% ipython --no-banner

In [1]: import numpy as np

In [2]: from numpy import linalg as LA

In [3]: np.set_printoptions(precision=3, suppress=True, linewidth=100)

In [4]: def rd(a):
   ...:     return np.round(a, 3) + 0
   ...: 

In [5]: other = np.array([[2, 1, 0, 2], [2, 3, 0, 3]])

In [6]: W0 = np.block([[np.zeros((2, 2)), other], [other.T, np.zeros((4, 4))]])

In [7]: W0
Out[7]: 
array([[0., 0., 2., 1., 0., 2.],
       [0., 0., 2., 3., 0., 3.],
       [2., 2., 0., 0., 0., 0.],
       [1., 3., 0., 0., 0., 0.],
       [0., 0., 0., 0., 0., 0.],
       [2., 3., 0., 0., 0., 0.]])

In [8]: np.abs(np.diag(LA.qr(W0)[1])) > 1e-9
Out[8]: array([ True,  True,  True,  True, False, False])

In [9]: rd(np.trace(LA.pinv(W0) @ W0))
Out[9]: np.float64(4.0)

In [10]: rd(W0 @ LA.pinv(W0) @ W0)
Out[10]: 
array([[0., 0., 2., 1., 0., 2.],
       [0., 0., 2., 3., 0., 3.],
       [2., 2., 0., 0., 0., 0.],
       [1., 3., 0., 0., 0., 0.],
       [0., 0., 0., 0., 0., 0.],
       [2., 3., 0., 0., 0., 0.]])

In [11]: evals, evecs = LA.eigh(W0)

In [12]: rd(LA.eigvalsh(W0 + 2 * np.eye(6)))
Out[12]: array([-3.48 ,  1.017,  2.   ,  2.   ,  2.983,  7.48 ])

In [13]: rd(evals.sum()), np.trace(W0)
Out[13]: (np.float64(0.0), np.float64(0.0))

In [14]: left, sv, Vh = LA.svd(W0)

In [15]: rd(sv)
Out[15]: array([5.48 , 5.48 , 0.983, 0.983, 0.   , 0.   ])

In [16]: other = left[:, :4] @ np.diag(sv[:4]) @ Vh[:4]

In [17]: LA.matrix_rank(W0, rtol=0.05)
Out[17]: np.int64(4)

In [18]: rd(other)
Out[18]: 
array([[0., 0., 2., 1., 0., 2.],
       [0., 0., 2., 3., 0., 3.],
       [2., 2., 0., 0., 0., 0.],
       [1., 3., 0., 0., 0., 0.],
       [0., 0., 0., 0., 0., 0.],
       [2., 3., 0., 0., 0., 0.]])

In [19]: def softmax(z):
    ...:     e = np.exp(z - z.max(axis=-1, keepdims=True))
    ...:     return e / e.sum(axis=-1, keepdims=True)
    ...: 

In [20]: rd(softmax(W0[0]))
Out[20]: array([0.049, 0.049, 0.361, 0.133, 0.049, 0.361])

In [21]: rd(softmax(10 * W0[0]))
Out[21]: array([0. , 0. , 0.5, 0. , 0. , 0.5])

In [22]: S = W0 @ W0.T / np.sqrt(6)

In [23]: rd(softmax(S)[0] @ W0)
Out[23]: array([0.02 , 0.033, 1.967, 2.63 , 0.   , 2.79 ])

In [24]: softmax(S).round(6).argmax(axis=1)
Out[24]: array([1, 1, 5, 5, 0, 5])

In [25]: E = np.load("x.npy")

In [26]: E
Out[26]: 
array([[ 0, -1, -2, -2,  2, -2],
       [-1, -2,  1, -1,  0, -1],
       [-4, -9,  2, -6,  2, -6]])

In [27]: # row 2 is much longer than the rest

In [28]: x = np.array([1, 1, 2, 0, 0, 1])

In [29]: h1 = np.maximum(E @ x, 0)

In [30]: E.T @ h1
Out[30]: array([0, 0, 0, 0, 0, 0])

In [31]: h1
Out[31]: array([0, 0, 0])

In [32]: rd(np.tanh(E @ x))
Out[32]: array([-1.   , -0.964, -1.   ])
